$ python -q
>>> import numpy as np
>>> np.set_printoptions(precision=2, suppress=True, linewidth=160, legacy="1.25")
>>> def rnd(a):
...     return np.round(a, 2) + 0
... 
>>> f = np.array([0, -7, 4, 8, 2, 9]) + 0.5
>>> mat = np.outer(f, f) / (f @ f)
>>> print(rnd(mat))
[[ 0.   -0.01  0.01  0.02  0.01  0.02]
 [-0.01  0.18 -0.13 -0.24 -0.07 -0.27]
 [ 0.01 -0.13  0.09  0.17  0.05  0.18]
 [ 0.02 -0.24  0.17  0.31  0.09  0.35]
 [ 0.01 -0.07  0.05  0.09  0.03  0.1 ]
 [ 0.02 -0.27  0.18  0.35  0.1   0.39]]
>>> w, V = np.linalg.eigh(mat)
>>> x = np.array([1, -3, -2, -2, 2, 2])
>>> print(rnd(np.linalg.eigvalsh(mat[1:, 1:])))
[0. 0. 0. 0. 1.]
>>> w, V = np.linalg.eigh(mat)
>>> print(rnd(np.linalg.eigvalsh(mat @ mat)))
[0. 0. 0. 0. 0. 1.]
>>> print(rnd(w))
[0. 0. 0. 0. 0. 1.]
>>> print(rnd(w.sum()), np.trace(mat))
1.0 1.0
>>> print(np.unique(w.round(6) + 0, return_counts=True)[1])
[5 1]
>>> print(rnd(V.T @ mat @ V))
[[0. 0. 0. 0. 0. 0.]
 [0. 0. 0. 0. 0. 0.]
 [0. 0. 0. 0. 0. 0.]
 [0. 0. 0. 0. 0. 0.]
 [0. 0. 0. 0. 0. 0.]
 [0. 0. 0. 0. 0. 1.]]
>>> print(np.abs(V[:, -1]).round(6).argmax())
5
>>> rank = np.linalg.matrix_rank(mat)
>>> print(rank)
1
>>> N = np.linalg.svd(mat)[2][rank:].T
>>> print(N.shape)
(6, 5)
>>> print(rnd(N @ N.T))
[[ 1.    0.01 -0.01 -0.02 -0.01 -0.02]
 [ 0.01  0.82  0.13  0.24  0.07  0.27]
 [-0.01  0.13  0.91 -0.17 -0.05 -0.18]
 [-0.02  0.24 -0.17  0.69 -0.09 -0.35]
 [-0.01  0.07 -0.05 -0.09  0.97 -0.1 ]
 [-0.02  0.27 -0.18 -0.35 -0.1   0.61]]
>>> m1 = np.loadtxt("test8.csv", delimiter=",")
>>> print(m1)
[[-3.  1.  0.  0.]
 [ 0. -3.  1.  0.]
 [ 0.  0. -3.  1.]
 [ 0.  0.  0. -3.]]
>>> blk = np.stack([m1, 5 * m1, m1[::-1]])
>>> print(np.linalg.matrix_rank(blk.reshape(3, -1)))
2
>>> print(rnd(np.linalg.det(blk)))
[   81. 50625.    81.]
>>> print(np.linalg.matrix_rank(blk))
[4 4 4]
>>> print(np.einsum("bij,cij->bc", blk, blk))
[[ 39. 195.  -6.]
 [195. 975. -30.]
 [ -6. -30.  39.]]
>>> print((blk @ m1.T).shape)
(3, 4, 4)
>>> rng = np.random.default_rng(733249)
>>> labels = rng.permutation(4)
>>> A2 = m1[:, labels] * rng.choice([-1, 1], 4)
>>> print(A2)
[[ 0. -3.  1. -0.]
 [ 0.  0. -3. -1.]
 [ 1.  0.  0.  3.]
 [-3.  0.  0. -0.]]
>>> left, _, Vt = np.linalg.svd(m1.T @ A2)
>>> print(rnd(left @ Vt))
[[ 0.  1.  0.  0.]
 [ 0.  0.  1.  0.]
 [ 0.  0.  0. -1.]
 [ 1.  0.  0.  0.]]
>>> print(labels)
[3 0 1 2]
>>> print(rnd(np.linalg.lstsq(m1, A2)[0]))
[[ 0.  1.  0.  0.]
 [ 0.  0.  1.  0.]
 [ 0.  0.  0. -1.]
 [ 1.  0.  0.  0.]]
>>> print(np.kron(np.eye(2, dtype=int), A2))
[[ 0. -3.  1. -0.  0. -0.  0. -0.]
 [ 0.  0. -3. -1.  0.  0. -0. -0.]
 [ 1.  0.  0.  3.  0.  0.  0.  0.]
 [-3.  0.  0. -0. -0.  0.  0. -0.]
 [ 0. -0.  0. -0.  0. -3.  1. -0.]
 [ 0.  0. -0. -0.  0.  0. -3. -1.]
 [ 0.  0.  0.  0.  1.  0.  0.  3.]
 [-0.  0.  0. -0. -3.  0.  0. -0.]]
>>> print(rnd(np.linalg.eigvals(A2).sum().real))
0.0
>>> print(rnd(np.linalg.eigvals(A2)))
[ 2.19+2.3j  2.19-2.3j -2.19+1.8j -2.19-1.8j]
>>> print(rnd(np.linalg.det(A2.T)))
81.0
>>> left, sigma = np.linalg.svd(mat)
Traceback (most recent call last):
  File "<python-input-41>", line 1, in <module>
    left, sigma = np.linalg.svd(mat)
    ^^^^^^^^^^^
ValueError: too many values to unpack (expected 2)
>>> left, sigma, Vt = np.linalg.svd(mat, full_matrices=False)
>>> print(np.allclose(left * sigma @ Vt, mat))
True
>>> print(rnd(np.sqrt((sigma ** 2).sum())), rnd(np.linalg.norm(mat)))
1.0 1.0
>>> print(rnd(left.T @ left))
[[1. 0. 0. 0. 0. 0.]
 [0. 1. 0. 0. 0. 0.]
 [0. 0. 1. 0. 0. 0.]
 [0. 0. 0. 1. 0. 0.]
 [0. 0. 0. 0. 1. 0.]
 [0. 0. 0. 0. 0. 1.]]
>>> print((sigma > 1e-8).sum())
1
>>> print(rnd(left.T @ mat @ Vt.T))
[[1. 0. 0. 0. 0. 0.]
 [0. 0. 0. 0. 0. 0.]
 [0. 0. 0. 0. 0. 0.]
 [0. 0. 0. 0. 0. 0.]
 [0. 0. 0. 0. 0. 0.]
 [0. 0. 0. 0. 0. 0.]]
>>> print(np.cumsum(sigma ** 2) / np.sum(sigma ** 2))
[1. 1. 1. 1. 1. 1.]
>>> w, V = np.linalg.eig(m1)
>>> print(w)
[-3. -3. -3. -3.]
>>> print(rnd(np.sort(np.linalg.eigvals(m1.T))))
[-3. -3. -3. -3.]
>>> data = np.array([[-0.49, 2.98, -0.83, -3.13, -1.16, 0.44, 3.04],
...     [1.12, 2.78, -1.3, 0.76, 0.52, 0.06, 2.11],
...     [1.05, 4.8, -1.95, -0.75, 0.0, 0.3, 4.05]])
>>> # null space of dimension 5
>>> left, sigma, Vt = np.linalg.svd(data)
>>> print(np.argmax(sigma[:-1] / (sigma[1:] + 1e-6)) + 1)
2
>>> A2 = left[:, :2] @ np.diag(sigma[:2]) @ Vt[:2]
>>> print(np.linalg.matrix_rank(A2))
2
>>> print(rnd(A2))
[[-0.49  2.98 -0.83 -3.13 -1.16  0.44  3.04]
 [ 1.12  2.78 -1.3   0.76  0.52  0.06  2.11]
 [ 1.05  4.8  -1.95 -0.75  0.    0.3   4.05]]
>>> x = np.array([0, 1, 1, 0, 1, 3])
>>> print(rnd(np.linalg.eigvalsh(2 * mat - np.eye(6))))
[-1. -1. -1. -1. -1.  1.]
>>> E = np.load("out13.npy")
>>> print(E)
[[ -6  -6  -3  -8]
 [  2   3  -2  -4]
 [ -2   9  -7   3]
 [ -1  10   1   4]
 [  4   2  -7  13]
 [  7   6 -16  18]
 [ -2   3 -13  11]
 [-10  -5 -21  19]
 [-11   3 -24  13]
 [-13  11 -27  21]
 [ -7  17 -19  17]
 [-13  26 -25  13]
 [-12  17 -32  19]
 [-15  14 -35  21]]
>>> labels = E[:, 1] > np.median(E[:, 1])
>>> f = E[labels].mean(axis=0) - E[~labels].mean(axis=0)
>>> print(rnd((((E - E.mean(axis=0)) @ f > 0) == labels).mean()))
0.79
>>> print(np.argsort(-np.abs(f).round(6), kind="stable"))
[1 2 0 3]
>>> hat = E @ np.linalg.solve(E.T @ E, E.T)
>>> print(rnd(np.linalg.eigvalsh(hat)))
[0. 0. 0. 0. 0. 0. 0. 0. 0. 0. 1. 1. 1. 1.]
>>> print(rnd(np.diag(hat)))
[0.34 0.25 0.08 0.27 0.23 0.65 0.07 0.51 0.21 0.24 0.22 0.45 0.23 0.25]
>>> print(np.linalg.matrix_rank(np.eye(14) - hat))
10
>>> W0 = np.array([[0, 0, 0, 0, 0, 0],
...     [0, 0, 0, 0, 0, -3],
...     [0, -3, 0, 0, 0, 0],
...     [0, 0, 0, 0, 0, 0],
...     [0, 0, -2, 0, 0, 0],
...     [0, 0, 0, 0, -2, 0]])
>>> # row 3 repeats row 0
>>> rank = np.linalg.matrix_rank(W0)
>>> print(rank)
4
>>> N = np.linalg.svd(W0)[2][rank:].T
>>> print([int(np.linalg.matrix_rank(W0[:, :j + 1])) for j in range(6)])
[0, 1, 2, 2, 3, 4]
>>> print(N.shape)
(6, 2)
>>> print(W0 @ N)
[[0. 0.]
 [0. 0.]
 [0. 0.]
 [0. 0.]
 [0. 0.]
 [0. 0.]]
>>> K = np.loadtxt("run0.csv", delimiter=",")
>>> print(K)
[[-0.98 -2.    0.   -2.  ]
 [-2.    2.02 -2.    2.  ]
 [-3.    3.   -0.98 -2.  ]
 [-1.   -2.    0.   -1.98]]
>>> f = np.array([3, 3, 3, 3])
>>> A2 = K + np.outer(f, np.eye(4)[3])
>>> print(A2)
[[-0.98 -2.    0.    1.  ]
 [-2.    2.02 -2.    5.  ]
 [-3.    3.   -0.98  1.  ]
 [-1.   -2.    0.    1.02]]
>>> print(rnd(np.linalg.det(A2) / np.linalg.det(K)), rnd(1 + np.linalg.solve(K, f)[3]))
0.43 0.43
>>> A2 = K / np.linalg.norm(K, axis=1, keepdims=True)
>>> C2 = A2 @ A2.T
>>> print(np.argwhere(np.triu(np.abs(C2) > 0.95, 1)))
[[0 3]]
>>> hat = np.triu(np.array([[-1, -1, -2, 0], [-2, 3, 0, -2], [-1, -1, -1, -2], [3, 0, 3, -2]]), 1) + np.eye(4)
>>> A2 = hat @ K @ np.linalg.inv(hat)
>>> print(A2)
[[  7.02  -3.    18.    30.  ]
 [  0.     6.02  -2.    14.  ]
 [ -1.     6.    -2.98   8.  ]
 [ -1.    -3.    -2.   -11.98]]
>>> print(np.linalg.matrix_rank(A2))
4
>>> print(rnd(np.poly(A2)))
[ 1.    1.92  0.88 31.96 -0.64]
>>> print(hat @ K - K @ hat)
[[ 8. -9.  2. -2.]
 [ 2.  2. -4.  4.]
 [ 2.  1. -6.  8.]
 [ 0. -1. -2. -4.]]
>>> f = np.array([0, 3, 3, 2, 0])
>>> arr = f[np.abs(np.subtract.outer(np.arange(5), np.arange(5)))]
>>> print(arr)
[[0 3 3 2 0]
 [3 0 3 3 2]
 [3 3 0 3 3]
 [2 3 3 0 3]
 [0 2 3 3 0]]
>>> # symmetric, so the eigenvalues are real
>>> blk = np.stack([arr, 5 * arr, arr[::-1]])
>>> print(blk.shape)
(3, 5, 5)
>>> print((blk @ arr.T).shape)
(3, 5, 5)
>>> Q, V = np.linalg.qr(arr[:, :2])[0], np.linalg.qr(arr[:, 2:])[0]
>>> sigma = np.linalg.svd(Q.T @ V, compute_uv=False)
>>> print(rnd(sigma))
[1.   0.47]
>>> w, V = np.linalg.eigh(arr)
>>> x = np.array([2, 0, 2, 1, 1])
>>> print((np.sign(V[:, -1].round(6)) == np.sign(V[0, -1].round(6))).astype(int))
[1 1 1 1 1]
>>> print(rnd(np.linalg.eigvalsh(arr[1:, 1:])))
[-3.52 -3.   -2.    8.52]
>>> print(rnd(V * np.abs(w) @ V.T))
[[3.25 0.79 0.93 1.62 2.7 ]
 [0.79 4.65 1.9  1.59 1.62]
 [0.93 1.9  5.2  1.9  0.93]
 [1.62 1.59 1.9  4.65 0.79]
 [2.7  1.62 0.93 0.79 3.25]]
>>> print(x @ arr @ x)
62
>>> f = np.array([3, -1, 5, -4, -2])
>>> A2 = arr + np.outer(f, np.eye(5)[0])
>>> print(A2)
[[ 3.  3.  3.  2.  0.]
 [ 2.  0.  3.  3.  2.]
 [ 8.  3.  0.  3.  3.]
 [-2.  3.  3.  0.  3.]
 [-2.  2.  3.  3.  0.]]
>>> A = np.loadtxt("mat.csv", delimiter=",")
>>> print(rnd(A))
[[ 1.63 -0.33  3.1  -3.11 -0.09]
 [-2.92  0.99 -0.98 -1.91 -2.05]
 [ 0.76  0.51  1.2   1.63 -2.82]
 [ 2.03  2.34 -1.33 -0.86 -0.23]
 [ 1.96 -1.35 -2.01 -2.01 -1.16]
 [-0.62  2.1   0.24 -0.53  0.02]]
>>> print(np.linalg.matrix_rank(m1 - m1[0, 0] * np.eye(4)))
3
>>> Q, V = np.linalg.qr(A[:, :4])[0], np.linalg.qr(A[:, 4:])[0]
>>> sigma = np.linalg.svd(Q.T @ V, compute_uv=False)
>>> print((sigma > 0.9).sum())
0
>>> print(rnd(A.sum(axis=0)))
[ 2.85  4.26  0.22 -6.8  -6.34]
>>> print(rnd(np.linalg.svd(A, compute_uv=False)))
[5.   4.5  4.05 3.65 3.28]
>>> print(rnd(A.sum(axis=1)))
[ 1.19 -6.87  1.28  1.94 -4.57  1.22]
